% python3 -q
>>> import numpy as np
>>> import numpy.linalg as la
>>> np.set_printoptions(suppress=True, linewidth=140)
>>> J = np.loadtxt("data.csv", delimiter=",")
>>> print(J)
[[0. 0. 1.]
 [0. 0. 0.]
 [1. 0. 0.]]
>>> print(np.trace(J))
0.0
>>> print(np.round(la.det(J), 2))
0.0
>>> print(np.round(np.abs(la.eigvals(J)).max(), 2))
1.0
>>> print(np.round(la.matrix_power(J, 3), 2))
[[0. 0. 1.]
 [0. 0. 0.]
 [1. 0. 0.]]
>>> print(J @ J)
[[1. 0. 0.]
 [0. 0. 0.]
 [0. 0. 1.]]
>>> feats = np.loadtxt("out18.csv", delimiter=",")
>>> print(feats)
[[-0.1 -1.8 -1.2]
 [ 1.1  1.7  0. ]
 [ 1.1  0.3  2.7]
 [ 1.4 -1.   1.4]
 [-1.3  1.4 -0.5]
 [ 0.5  1.2 -0.6]
 [-1.  -1.7  0.9]
 [ 4.8 -0.6  4.5]
 [-2.   0.2  0.6]
 [ 1.9  0.4  1.2]
 [ 0.6  0.1  0.7]
 [-0.5  1.3 -1.7]
 [-3.2 -1.6  0. ]
 [ 0.9 -0.1 -1. ]
 [ 1.1 -0.3  0.3]
 [-0.3  0.7  0.5]
 [ 0.  -1.9  1.6]
 [-0.5  0.5  0.9]
 [ 0.7 -0.5 -0.8]
 [ 2.7 -2.1 -0.7]]
>>> vec = np.array([2, -1, -2])
>>> y = feats @ vec
>>> print(np.round(la.lstsq(feats, y)[0], 2))
[ 2. -1. -2.]
>>> print(np.round(la.pinv(feats) @ feats, 2) + 0)
[[1. 0. 0.]
 [0. 1. 0.]
 [0. 0. 1.]]
>>> rng = np.random.default_rng(88838)
>>> y = y + 0.1 * rng.normal(size=20)
>>> print(y.round(2))
[ 4.14  0.45 -3.57  1.   -3.05  1.08 -2.1   1.34 -5.43  0.98 -0.21  1.09 -4.95  3.98  2.04 -2.29 -1.39 -3.18  3.67  8.91]
>>> beta, *_ = la.lstsq(feats, y)
>>> print(beta.round(2))
[ 2.03 -1.   -2.02]
>>> print(round(la.norm(y - feats @ beta), 2))
0.34
>>> print(beta.round())
[ 2. -1. -2.]
>>> print(np.round(feats.T @ (y - feats @ beta), 2) + 0)
[0. 0. 0.]
>>> gram = np.cov(feats, rowvar=False)
>>> print(np.round(np.corrcoef(feats.T), 2))
[[ 1.   -0.05  0.45]
 [-0.05  1.   -0.13]
 [ 0.45 -0.13  1.  ]]
>>> print(gram.round(2))
[[ 2.94 -0.1   1.12]
 [-0.1   1.41 -0.23]
 [ 1.12 -0.23  2.08]]
>>> print(np.median(feats, axis=0))
[0.55 0.   0.4 ]
>>> print(np.argsort(-feats.std(axis=0).round(6), kind="stable"))
[0 2 1]
>>> print(gram.shape)
(3, 3)
>>> print(np.round(la.eigvalsh(gram)[::-1], 2))
[3.73 1.48 1.21]
>>> print(np.argwhere(np.triu(np.abs(np.corrcoef(feats.T)) > 0.8, 1)))
[]
>>> P = feats @ la.solve(feats.T @ feats, feats.T)
>>> print(np.allclose(P @ P, P))
True
>>> print(la.matrix_rank(np.eye(20) - P))
17
>>> print(np.round(la.eigvalsh(P), 2) + 0)
[0. 0. 0. 0. 0. 0. 0. 0. 0. 0. 0. 0. 0. 0. 0. 0. 0. 1. 1. 1.]
>>> B = np.c_[feats[:, :1] @ np.array([[0]]), np.array([0, -1, -3, 2, 2, -3, 2, 0, -3, 3, -2, 1, -3, -3, 2, -3, 3, -3, -3, 2])]
>>> print(B)
[[ 0.  0.]
 [ 0. -1.]
 [ 0. -3.]
 [ 0.  2.]
 [ 0.  2.]
 [ 0. -3.]
 [ 0.  2.]
 [ 0.  0.]
 [ 0. -3.]
 [ 0.  3.]
 [ 0. -2.]
 [ 0.  1.]
 [ 0. -3.]
 [ 0. -3.]
 [ 0.  2.]
 [ 0. -3.]
 [ 0.  3.]
 [ 0. -3.]
 [ 0. -3.]
 [ 0.  2.]]
>>> print(np.round(la.norm(la.qr(feats)[0].T @ B, axis=0) ** 2 / ((B ** 2).sum(axis=0) + 1e-12), 2))
[0.   0.12]
>>> print(la.matrix_rank(np.c_[feats, B]))
4
>>> print(np.round(la.lstsq(feats, B[:, 0])[0], 2))
[0. 0. 0.]
>>> print(la.matrix_rank(B))
1
>>> f = np.array([0, 2, 0])
>>> print(np.correlate(feats[0], feats[9], "full"))
[-0.12 -2.2  -2.35 -3.9  -2.28]
>>> print(np.array([np.convolve(row, f, "same") for row in feats]))
[[-0.2 -3.6 -2.4]
 [ 2.2  3.4  0. ]
 [ 2.2  0.6  5.4]
 [ 2.8 -2.   2.8]
 [-2.6  2.8 -1. ]
 [ 1.   2.4 -1.2]
 [-2.  -3.4  1.8]
 [ 9.6 -1.2  9. ]
 [-4.   0.4  1.2]
 [ 3.8  0.8  2.4]
 [ 1.2  0.2  1.4]
 [-1.   2.6 -3.4]
 [-6.4 -3.2  0. ]
 [ 1.8 -0.2 -2. ]
 [ 2.2 -0.6  0.6]
 [-0.6  1.4  1. ]
 [ 0.  -3.8  3.2]
 [-1.   1.   1.8]
 [ 1.4 -1.  -1.6]
 [ 5.4 -4.2 -1.4]]
>>> m1 = np.array([[0, 0, 2, 0], [-2, 0, 0, 0], [0, 0, 0, -1], [0, 0, 0, 0]])
>>> # looks like rank 3
>>> Uu, s, Vt = la.svd(m1)
>>> print(np.argmax(s[:-1] / (s[1:] + 1e-6)) + 1)
3
>>> B = Uu[:, :3] @ np.diag(s[:3]) @ Vt[:3]
>>> print(round(la.norm(m1 - B, 2), 2), s[3])
0.0 0.0
>>> print(la.matrix_rank(m1, rtol=0.05))
3
>>> print(np.round(la.norm(m1, axis=0), 2))
[2. 0. 2. 1.]
>>> mat = np.array([[0, 5, 0, -3], [0, 0, -1, -1], [0, 0, 0, -1], [0, 0, 0, 0]])
>>> # triangular
>>> Uu, s, Vt = la.svd(mat)
>>> evecs = Vt[:(s > 1e-8).sum()]
>>> vec = mat[3] + -2 * mat[0] + rng.integers(2) * np.eye(4)[1]
>>> print(vec)
[ 0. -9.  0.  6.]
>>> print(np.allclose(evecs.T @ evecs @ vec, vec))
True
>>> print(round(la.norm(vec - evecs.T @ evecs @ vec), 2))
0.0
>>> print(np.round(evecs.T @ evecs, 2) + 0)
[[0. 0. 0. 0.]
 [0. 1. 0. 0.]
 [0. 0. 1. 0.]
 [0. 0. 0. 1.]]
>>> P = np.triu(np.array([[-1, 0, 4, -4], [4, -3, 1, 0], [0, -3, 0, -2], [-5, 5, 0, -3]]), 1) + np.eye(4)
>>> B = P @ mat @ la.inv(P)
>>> print(np.trace(B), np.trace(mat))
0.0 0
>>> print(np.poly(B))
[1. 0. 0. 0. 0.]
>>> print(la.matrix_rank(B))
3
>>> B = np.array([[-1, 0], [-2, 2]])
>>> W2 = np.kron(B, mat)
>>> print(W2)
[[  0  -5   0   3   0   0   0   0]
 [  0   0   1   1   0   0   0   0]
 [  0   0   0   1   0   0   0   0]
 [  0   0   0   0   0   0   0   0]
 [  0 -10   0   6   0  10   0  -6]
 [  0   0   2   2   0   0  -2  -2]
 [  0   0   0   2   0   0   0  -2]
 [  0   0   0   0   0   0   0   0]]
>>> r = la.matrix_rank(mat)
>>> print(r)
3
>>> null = la.svd(mat)[2][r:].T
>>> print(null @ null.T)
[[1. 0. 0. 0.]
 [0. 0. 0. 0.]
 [0. 0. 0. 0.]
 [0. 0. 0. 0.]]
>>> print(null.shape)
(4, 1)
>>> print([int(la.matrix_rank(mat[:i])) for i in range(1, len(mat) + 1)])
[1, 2, 3, 3]
>>> print(la.matrix_rank(mat.T @ mat), la.matrix_rank(mat @ mat.T))
3 3
>>> K = np.load("run17.npy")
>>> print(K)
[[-1.5  0.7 -1.5]
 [-0.3 -1.4 -1.1]
 [ 0.2  0.5  1.1]
 [-1.3  1.8  0.6]
 [-0.1  0.3  0.1]
 [ 0.9  0.9 -1.1]
 [ 0.7 -1.7 -0.9]
 [13.  -5.   7. ]
 [-0.9 -1.1  0.1]
 [ 0.4 -0.3  0.7]]
>>> # row 7 dominates
>>> Xs = K - K.mean(axis=0)
>>> evecs = la.svd(Xs)[2][:1]
>>> B = Xs - Xs @ evecs.T @ evecs
>>> print(np.round(np.diag(evecs.T @ evecs), 2))
[0.69 0.1  0.2 ]
>>> print(np.round(np.cov(Xs @ evecs.T, rowvar=False), 2))
25.97
>>> print(la.norm(B, axis=1).round(6).argmax())
3
>>> print(round(float(la.norm(B) / la.norm(Xs)), 2))
0.26
>>> print([round(float(x), 2) for x in la.svd(J, compute_uv=False)[:3]])
[1.0, 1.0, 0.0]
>>> print(la.matrix_rank(J, rtol=0.1))
2
>>> B = K + rng.integers(-2, 3, (10, 1)) @ rng.integers(-2, 3, (1, 3))
>>> print(B.round(2))
[[-3.5 -1.3 -0.5]
 [-2.3 -3.4 -0.1]
 [ 0.2  0.5  1.1]
 [-1.3  1.8  0.6]
 [-2.1 -1.7  1.1]
 [ 4.9  4.9 -3.1]
 [ 0.7 -1.7 -0.9]
 [13.  -5.   7. ]
 [ 1.1  0.9 -0.9]
 [ 4.4  3.7 -1.3]]
>>> print(la.matrix_rank(B - K, tol=1e-8))
1
>>> print(np.abs(B - K).sum(axis=1))
[ 5.  5.  0.  0.  5. 10.  0.  0.  5. 10.]
>>> Xs = (B - B.mean(axis=0)) / B.std(axis=0)
>>> print(np.argwhere(np.abs(Xs) > 2))
[[7 0]
 [7 2]]
>>> beta = la.lstsq(np.delete(Xs, 0, axis=1), Xs[:, 0])[0]
>>> print(beta.round(2))
[0.65 1.  ]
>>> print(np.abs(beta).argmax())
1
>>> M = np.load("case7.npy")
>>> print(M)
[[-1  1  2  3]
 [ 0  2  1  1]
 [ 0  0 -1 -3]
 [ 0  0  0 -3]]
>>> print(np.round(np.sort(np.abs(la.eigvals(M))), 2))
[1. 1. 2. 3.]
>>> print(np.trace(M))
-3
>>> Q, evecs = la.qr(feats[:, :1])[0], la.qr(feats[:, 1:])[0]
>>> s = la.svd(Q.T @ evecs, compute_uv=False)
>>> print(np.round(np.degrees(np.arccos(s.clip(0, 1))), 2))
[60.6]
>>> print((s > 0.9).sum())
0
>>> print(round(la.norm(Q @ Q.T - evecs @ evecs.T, 2), 2))
1.0
>>> P = np.triu(np.array([[8, -6, -4, -7], [6, -1, 9, -8], [1, -2, 4, -1], [3, -7, 8, -3]]), 1) + np.eye(4)
>>> B = P @ M @ la.inv(P)
>>> print(P @ M - M @ P)
[[  0. -18. -15.  30.]
 [  0.   0. -27.  14.]
 [  0.   0.   0.   2.]
 [  0.   0.   0.   0.]]
>>> print(B)
[[ -1. -17. 149.  36.]
 [  0.   2. -26. -12.]
 [  0.   0.  -1.  -1.]
 [  0.   0.   0.  -3.]]
>>> print(la.matrix_rank(B))
4
>>> print(round(float(la.norm(B, 2) / la.norm(B)), 2))
1.0
>>> print(la.matrix_rank(B, rtol=0.1))
1
>>> A = np.array([[-2, 1, 1, 2], [2, -2, 1, 1], [1, 2, -2, 1], [1, 1, 2, -2]])
>>> print(A)
[[-2  1  1  2]
 [ 2 -2  1  1]
 [ 1  2 -2  1]
 [ 1  1  2 -2]]
>>> B = la.inv(A)
>>> print(B.round(2))
[[-0.09  0.24  0.21  0.14]
 [ 0.14 -0.09  0.24  0.21]
 [ 0.21  0.14 -0.09  0.24]
 [ 0.24  0.21  0.14 -0.09]]
>>> print(np.round(la.inv(B), 2))
[[-2.  1.  1.  2.]
 [ 2. -2.  1.  1.]
 [ 1.  2. -2.  1.]
 [ 1.  1.  2. -2.]]
>>> print(np.round(A @ B, 2) + 0)
[[1. 0. 0. 0.]
 [0. 1. 0. 0.]
 [0. 0. 1. 0.]
 [0. 0. 0. 1.]]
>>> print(np.round(la.det(A) * B, 2))
[[  7. -19. -17. -11.]
 [-11.   7. -19. -17.]
 [-17. -11.   7. -19.]
 [-19. -17. -11.   7.]]
>>> print(np.allclose(B, A.T))
False
>>> print(round(float(la.slogdet(A)[0]), 2))
-1.0
>>> print(np.round(la.det(A) * la.det(B), 2))
1.0
>>> print(np.trace(A))
-8
>>> print(np.allclose(A, A.T))
False
>>> print(np.round(np.sort(np.abs(la.eigvals(A))), 2))
[2.   3.16 3.16 4.  ]
>>> print(la.matrix_power(A, 4))
[[  82  -12   54 -108]
 [-108   82  -12   54]
 [  54 -108   82  -12]
 [ -12   54 -108   82]]
>>> print(np.allclose(A @ A.T, A.T @ A))
True
>>> la.determinant(A)
Traceback (most recent call last):
  File "<python-input-129>", line 1, in <module>
    la.determinant(A)
    ^^^^^^^^^^^^^^
AttributeError: module 'numpy.linalg' has no attribute 'determinant'
>>> print(A @ A)
[[ 9  0  1 -6]
 [-6  9  0  1]
 [ 1 -6  9  0]
 [ 0  1 -6  9]]
>>> print((A - A.T) / 2)
[[ 0.  -0.5  0.   0.5]
 [ 0.5  0.  -0.5  0. ]
 [ 0.   0.5  0.  -0.5]
 [-0.5  0.   0.5  0. ]]
>>> arr = np.load("dump.npy")
>>> print(arr)
[[0 0 1]
 [0 0 0]
 [1 0 0]]
>>> # 2 groups of indices that never mix
>>> print(round(float(la.norm(arr, 2) / la.norm(arr)), 2))
0.71
>>> print([round(float(x), 2) for x in la.svd(arr, compute_uv=False)[:3]])
[1.0, 1.0, 0.0]
>>> print(la.matrix_rank(arr, rtol=0.1))
2
>>> labels = rng.permutation(3)
>>> print(labels)
[1 2 0]
>>> B = arr[labels][:, labels]
>>> print(np.allclose(B, arr))
False
>>> print(B)
[[0 0 0]
 [0 0 1]
 [0 1 0]]
>>> print(np.diag(B))
[0 0 0]
>>> print(np.trace(B))
0
>>> print(arr[:, 2] @ arr[:, 0])
0
>>> print(np.round(la.svd(arr, compute_uv=False), 2))
[1. 1. 0.]
>>> print((la.matrix_power((arr != 0) + (arr.T != 0) + np.eye(3), 3) > 0).astype(int))
[[1 0 1]
 [0 1 0]
 [1 0 1]]
>>> print(np.flatnonzero(la.matrix_power((arr != 0) + (arr.T != 0) + np.eye(3), 3)[0]))
[0 2]
>>> print((arr != 0).astype(int))
[[0 0 1]
 [0 0 0]
 [1 0 0]]
>>> print(arr @ arr)
[[1 0 0]
 [0 0 0]
 [0 0 1]]
>>> print(np.round(la.det(arr), 2))
0.0
>>> print(np.all(la.eigvalsh(arr) > 0))
False
